% ipython --no-banner

In [1]: import numpy as np

In [2]: np.set_printoptions(suppress=True, linewidth=100)

In [3]: arr = np.load("test15.npy")

In [4]: arr
Out[4]: 
array([[-2, -2, -1, -1],
       [-1,  0,  2,  0],
       [-2,  3, -2,  3],
       [-2, -2,  2,  0],
       [-6, -2,  7, -1]])

In [5]: Y = arr / np.sqrt((arr ** 2).mean(axis=1, keepdims=True))

In [6]: np.round(np.linalg.norm(Y, axis=1), 2)
Out[6]: array([2., 2., 2., 2., 2.])

In [7]: np.linalg.matrix_rank(arr - arr.mean(axis=1, keepdims=True))
Out[7]: np.int64(3)

In [8]: J = np.loadtxt("block19.csv", delimiter=",")

In [9]: J
Out[9]: 
array([[1., 0., 0., 0., 0.],
       [0., 0., 1., 0., 0.],
       [0., 0., 0., 1., 0.],
       [0., 1., 0., 0., 0.],
       [0., 0., 0., 0., 1.]])

In [10]: O, Rm = np.linalg.qr(J)

In [11]: O @ Rm
Out[11]: 
array([[1., 0., 0., 0., 0.],
       [0., 0., 1., 0., 0.],
       [0., 0., 0., 1., 0.],
       [0., 1., 0., 0., 0.],
       [0., 0., 0., 0., 1.]])

In [12]: O.T @ O
Out[12]: 
array([[1., 0., 0., 0., 0.],
       [0., 1., 0., 0., 0.],
       [0., 0., 1., 0., 0.],
       [0., 0., 0., 1., 0.],
       [0., 0., 0., 0., 1.]])

In [13]: Rm
Out[13]: 
array([[ 1.,  0.,  0.,  0.,  0.],
       [ 0., -1.,  0.,  0.,  0.],
       [ 0.,  0., -1.,  0.,  0.],
       [ 0.,  0.,  0.,  1.,  0.],
       [ 0.,  0.,  0.,  0.,  1.]])

In [14]: O.shape, Rm.shape
Out[14]: ((5, 5), (5, 5))

In [15]: np.abs(np.diag(Rm))
Out[15]: array([1., 1., 1., 1., 1.])

In [16]: P = np.triu(np.array([[-1, 1, 2, 0, -2],
    ...:     [-2, -1, 1, -2, 1],
    ...:     [-2, -2, 2, 1, -1],
    ...:     [1, -1, 2, 1, -2],
    ...:     [0, 1, 1, 1, 1]]), 1) + np.eye(5)

In [17]: Y = P @ J @ np.linalg.inv(P)

In [18]: round(float(np.linalg.det(Y)), 2)
Out[18]: 1.0

In [19]: np.linalg.matrix_rank(Y)
Out[19]: np.int64(5)

In [20]: F = np.array([[-1.0, 0.0, 0.0, 0.0, 0.0],
    ...:     [0.0, -1.0, 0.0, 0.0, 0.0],
    ...:     [0.0, 0.0, 0.0, 0.0, 3.0],
    ...:     [0.0, 0.0, 0.0, -1.0, 0.0],
    ...:     [0.0, 0.0, 3.0, 0.0, 8.0]])

In [21]: # 4 groups of indices that never mix

In [22]: np.round(np.linalg.matrix_power(J, 100), 2)
Out[22]: 
array([[1., 0., 0., 0., 0.],
       [0., 0., 1., 0., 0.],
       [0., 0., 0., 1., 0.],
       [0., 1., 0., 0., 0.],
       [0., 0., 0., 0., 1.]])

In [23]: J @ np.ones(5)
Out[23]: array([1., 1., 1., 1., 1.])

In [24]: J.sum(axis=1)
Out[24]: array([1., 1., 1., 1., 1.])

In [25]: p = np.eye(5)[4]

In [26]: for _ in range(6):
    ...:     p = p @ J
    ...:     print(p.round(2))
    ...: 
[0. 0. 0. 0. 1.]
[0. 0. 0. 0. 1.]
[0. 0. 0. 0. 1.]
[0. 0. 0. 0. 1.]
[0. 0. 0. 0. 1.]
[0. 0. 0. 0. 1.]

In [27]: m1 = np.load("sample7.npy")

In [28]: m1
Out[28]: 
array([[ 0.07,  0.26, -0.51, -0.06],
       [ 0.02,  0.44,  0.41,  0.2 ],
       [ 0.41,  0.27, -1.77, -0.34],
       [ 0.4 , -0.09, -1.63, -0.43],
       [-0.38, -0.12,  1.37,  0.31]])

In [29]: O, Rm = np.linalg.qr(m1)

In [30]: np.round(abs(Rm[0, 0]), 2), round(np.linalg.norm(m1[:, 0]), 2)
Out[30]: (np.float64(0.69), np.float64(0.69))

In [31]: np.trace(O @ O.T)
Out[31]: np.float64(4.0)

In [32]: np.round(np.abs(np.diag(Rm)), 2)
Out[32]: array([0.69, 0.56, 0.51, 0.02])

In [33]: np.round(O.T @ O, 2) + 0
Out[33]: 
array([[1., 0., 0., 0.],
       [0., 1., 0., 0.],
       [0., 0., 1., 0.],
       [0., 0., 0., 1.]])

In [34]: Rm.round(2)
Out[34]: 
array([[-0.69, -0.21,  2.79,  0.62],
       [ 0.  , -0.56, -0.26, -0.21],
       [ 0.  ,  0.  ,  0.51,  0.11],
       [ 0.  ,  0.  ,  0.  , -0.02]])

In [35]: np.allclose(Rm.T @ Rm, m1.T @ m1)
Out[35]: True

In [36]: np.round(Rm @ Rm, 2) + 0
Out[36]: 
array([[ 0.48,  0.27, -0.44, -0.1 ],
       [ 0.  ,  0.31,  0.01,  0.09],
       [ 0.  ,  0.  ,  0.26,  0.05],
       [ 0.  ,  0.  ,  0.  ,  0.  ]])

In [37]: np.round(np.sort(np.linalg.eigvals(Rm)), 2)
Out[37]: array([-0.69, -0.56, -0.02,  0.51])

In [38]: [int(np.linalg.matrix_rank(np.linalg.matrix_power(Rm, p))) for p in range(1, 5)]
Out[38]: [4, 4, 4, 4]

In [39]: np.round(np.linalg.matrix_power(Rm - np.diag(np.diag(Rm)), 4), 2)
Out[39]: 
array([[0., 0., 0., 0.],
       [0., 0., 0., 0.],
       [0., 0., 0., 0.],
       [0., 0., 0., 0.]])

In [40]: x0 = np.array([1, 1, 2, 2, 0])

In [41]: target = J @ x0

In [42]: target
Out[42]: array([1., 2., 2., 1., 0.])

In [43]: np.round(np.linalg.solve(J, -1 * target), 2)
Out[43]: array([-1., -1., -2., -2.,  0.])

In [44]: np.round(np.linalg.solve(J, target + J[:, 2]), 2)
Out[44]: array([1., 1., 3., 2., 0.])

In [45]: mat = np.loadtxt("mat.csv", delimiter=",")

In [46]: mat
Out[46]: 
array([[-5., -3.,  0.,  0.,  0.],
       [-3., -4., -3.,  0.,  0.],
       [ 0., -3.,  5., -3.,  0.],
       [ 0.,  0., -3.,  4., -3.],
       [ 0.,  0.,  0., -3., -1.]])

In [47]: w, evecs = np.linalg.eigh(mat)

In [48]: np.abs(evecs[:, -1]).round(6).argmax()
Out[48]: np.int64(2)

In [49]: np.round(np.linalg.svd(mat, compute_uv=False), 2)
Out[49]: array([8.39, 7.88, 3.27, 2.82, 1.97])

In [50]: np.round(np.linalg.eigvalsh(mat + 5 * np.eye(5)), 2)
Out[50]: array([-2.88,  2.18,  3.03,  8.27, 13.39])

In [51]: np.round(evecs.T @ evecs, 2) + 0
Out[51]: 
array([[1., 0., 0., 0., 0.],
       [0., 1., 0., 0., 0.],
       [0., 0., 1., 0., 0.],
       [0., 0., 0., 1., 0.],
       [0., 0., 0., 0., 1.]])

In [52]: round(float(np.linalg.det(2 * mat)), 2), round(np.linalg.det(mat), 2)
Out[52]: (-38432.0, np.float64(-1201.0))

In [53]: round(float(np.linalg.eigvals(mat).sum().real), 2)
Out[53]: -1.0

In [54]: np.round(np.linalg.eigvals(mat), 2)
Out[54]: array([-7.88,  8.39,  3.27, -1.97, -2.82])

In [55]: np.kron(np.eye(2, dtype=int), mat)
Out[55]: 
array([[-5., -3.,  0.,  0.,  0., -0., -0.,  0.,  0.,  0.],
       [-3., -4., -3.,  0.,  0., -0., -0., -0.,  0.,  0.],
       [ 0., -3.,  5., -3.,  0.,  0., -0.,  0., -0.,  0.],
       [ 0.,  0., -3.,  4., -3.,  0.,  0., -0.,  0., -0.],
       [ 0.,  0.,  0., -3., -1.,  0.,  0.,  0., -0., -0.],
       [-0., -0.,  0.,  0.,  0., -5., -3.,  0.,  0.,  0.],
       [-0., -0., -0.,  0.,  0., -3., -4., -3.,  0.,  0.],
       [ 0., -0.,  0., -0.,  0.,  0., -3.,  5., -3.,  0.],
       [ 0.,  0., -0.,  0., -0.,  0.,  0., -3.,  4., -3.],
       [ 0.,  0.,  0., -0., -0.,  0.,  0.,  0., -3., -1.]])

In [56]: np.round(np.linalg.det(mat[::-1]), 2)
Out[56]: np.float64(-1201.0)

In [57]: np.trace(mat)
Out[57]: np.float64(-1.0)

In [58]: np.allclose(mat, mat.T)
Out[58]: True

In [59]: np.round(np.linalg.matrix_power(mat, 2), 2)
Out[59]: 
array([[ 34.,  27.,   9.,   0.,   0.],
       [ 27.,  34.,  -3.,   9.,   0.],
       [  9.,  -3.,  43., -27.,   9.],
       [  0.,   9., -27.,  34.,  -9.],
       [  0.,   0.,   9.,  -9.,  10.]])

In [60]: round(float(np.linalg.det(mat)), 2)
Out[60]: -1201.0

In [61]: rng = np.random.default_rng(5375)

In [62]: labels = rng.permutation(5)

In [63]: labels
Out[63]: array([2, 1, 3, 4, 0])

In [64]: Y = mat[labels][:, labels]

In [65]: np.diag(Y)
Out[65]: array([ 5., -4.,  4., -1., -5.])

In [66]: W0 = np.load("m.npy")

In [67]: W0
Out[67]: 
array([[ 1, -2,  4, -8],
       [ 1, -1,  1, -1],
       [ 1,  0,  0,  0]])

In [68]: x0 = np.array([2, -2, 1, -2])

In [69]: target = m1 @ x0

In [70]: np.round(np.linalg.pinv(m1) @ m1, 2) + 0
Out[70]: 
array([[1., 0., 0., 0.],
       [0., 1., 0., 0.],
       [0., 0., 1., 0.],
       [0., 0., 0., 1.]])

In [71]: np.round(np.linalg.solve(m1.T @ m1, m1.T @ target), 2)
Out[71]: array([ 2., -2.,  1., -2.])

In [72]: target.round(2)
Out[72]: array([-0.77, -0.83, -0.81,  0.21,  0.23])

In [73]: np.round(np.linalg.lstsq(m1, target)[0], 2)
Out[73]: array([ 2., -2.,  1., -2.])

In [74]: target = target + 0.1 * rng.normal(size=5)

In [75]: target.round(2)
Out[75]: array([-0.72, -0.82, -0.72,  0.34,  0.36])

In [76]: b, *_ = np.linalg.lstsq(m1, target)

In [77]: b.round()
Out[77]: array([ 1., -2.,  1., -2.])

In [78]: np.round(np.linalg.norm(target - m1 @ b), 2)
Out[78]: np.float64(0.19)

In [79]: b.round(2)
Out[79]: array([ 1.41, -1.82,  0.93, -2.38])

In [80]: A = np.loadtxt("w.csv", delimiter=",")

In [81]: A
Out[81]: 
array([[3., 0., 0., 0., 0.],
       [0., 3., 0., 0., 0.],
       [0., 0., 3., 2., 2.],
       [0., 0., 2., 3., 2.],
       [0., 0., 2., 2., 3.]])

In [82]: x0 = np.ones(5)

In [83]: for _ in range(4):
    ...:     x0 = A @ x0
    ...:     x0 /= np.linalg.norm(x0)
    ...:     print(round(x0 @ A @ x0, 2))
    ...: 
6.56
6.91
6.98
7.0

In [84]: round(np.linalg.eigvalsh(A)[-1], 2)
Out[84]: np.float64(7.0)

In [85]: x0.round(2)
Out[85]: array([0.02, 0.02, 0.58, 0.58, 0.58])

In [86]: Y = A[0, 0] * A[1:] - np.outer(A[1:, 0], A[0])

In [87]: Y
Out[87]: 
array([[0., 9., 0., 0., 0.],
       [0., 0., 9., 6., 6.],
       [0., 0., 6., 9., 6.],
       [0., 0., 6., 6., 9.]])

In [88]: A[:, 0] / A[0, 0]
Out[88]: array([1., 0., 0., 0., 0.])

In [89]: w, evecs = np.linalg.eigh(A)

In [90]: np.round(np.linalg.svd(A, compute_uv=False), 2)
Out[90]: array([7., 3., 3., 1., 1.])

In [91]: np.round(np.linalg.eigvalsh(A + 2 * np.eye(5)), 2)
Out[91]: array([3., 3., 5., 5., 9.])

In [92]: w.round(2)
Out[92]: array([1., 1., 3., 3., 7.])

In [93]: np.unique(w.round(6) + 0, return_counts=True)[1]
Out[93]: array([2, 2, 1])

In [94]: np.round(np.linalg.eigvalsh(A @ A), 2)
Out[94]: array([ 1.,  1.,  9.,  9., 49.])

In [95]: np.abs(evecs[:, -1]).round(6).argmax()
Out[95]: np.int64(2)

In [96]: (w > 1e-8).sum(), (w < -1e-8).sum()
Out[96]: (np.int64(5), np.int64(0))

In [97]: low = np.linalg.cholesky(A)

In [98]: np.round(low @ low.T, 2)
Out[98]: 
array([[3., 0., 0., 0., 0.],
       [0., 3., 0., 0., 0.],
       [0., 0., 3., 2., 2.],
       [0., 0., 2., 3., 2.],
       [0., 0., 2., 2., 3.]])

In [99]: np.linalg.eigvalsh(A).min() > 0
Out[99]: np.True_

In [100]: low.round(2)
Out[100]: 
array([[1.73, 0.  , 0.  , 0.  , 0.  ],
       [0.  , 1.73, 0.  , 0.  , 0.  ],
       [0.  , 0.  , 1.73, 0.  , 0.  ],
       [0.  , 0.  , 1.15, 1.29, 0.  ],
       [0.  , 0.  , 1.15, 0.52, 1.18]])

In [101]: data = np.load("case13.npy")

In [102]: data
Out[102]: 
array([[9, 6, 9, 6],
       [6, 4, 6, 4],
       [9, 6, 9, 6],
       [6, 4, 6, 4]])

In [103]: data @ data
Out[103]: 
array([[234, 156, 234, 156],
       [156, 104, 156, 104],
       [234, 156, 234, 156],
       [156, 104, 156, 104]])

In [104]: np.linalg.matrix_power(data, 4)
Out[104]: 
array([[158184, 105456, 158184, 105456],
       [105456,  70304, 105456,  70304],
       [158184, 105456, 158184, 105456],
       [105456,  70304, 105456,  70304]])

In [105]: np.allclose(data @ data.T, data.T @ data)
Out[105]: True

In [106]: np.trace(data)
Out[106]: np.int64(26)

In [107]: np.round(np.sort(np.abs(np.linalg.eigvals(data))), 2) + 0
Out[107]: array([ 0.,  0.,  0., 26.])

In [108]: np.round(np.linalg.det(data), 2)
Out[108]: np.float64(0.0)

In [109]: np.allclose(data, data.T)
Out[109]: True

In [110]: U, s, Vt = np.linalg.svd(data)

In [111]: s.round(2) + 0
Out[111]: array([26.,  0.,  0.,  0.])

In [112]: np.argmax(s[:-1] / (s[1:] + 1e-6)) + 1
Out[112]: np.int64(1)

In [113]: Y = U[:, :1] @ np.diag(s[:1]) @ Vt[:1]

In [114]: np.linalg.matrix_rank(Y)
Out[114]: np.int64(1)

In [115]: round(float(np.linalg.norm(data - Y, 2)), 2), np.round(s[1], 2)
Out[115]: (0.0, np.float64(0.0))

In [116]: Y.round(2)
Out[116]: 
array([[9., 6., 9., 6.],
       [6., 4., 6., 4.],
       [9., 6., 9., 6.],
       [6., 4., 6., 4.]])

In [117]: round(np.linalg.norm(data - Y) / np.linalg.norm(data), 2)
Out[117]: np.float64(0.0)

In [118]: np.linalg.matrix_rank(data, rtol=0.05)
Out[118]: np.int64(1)
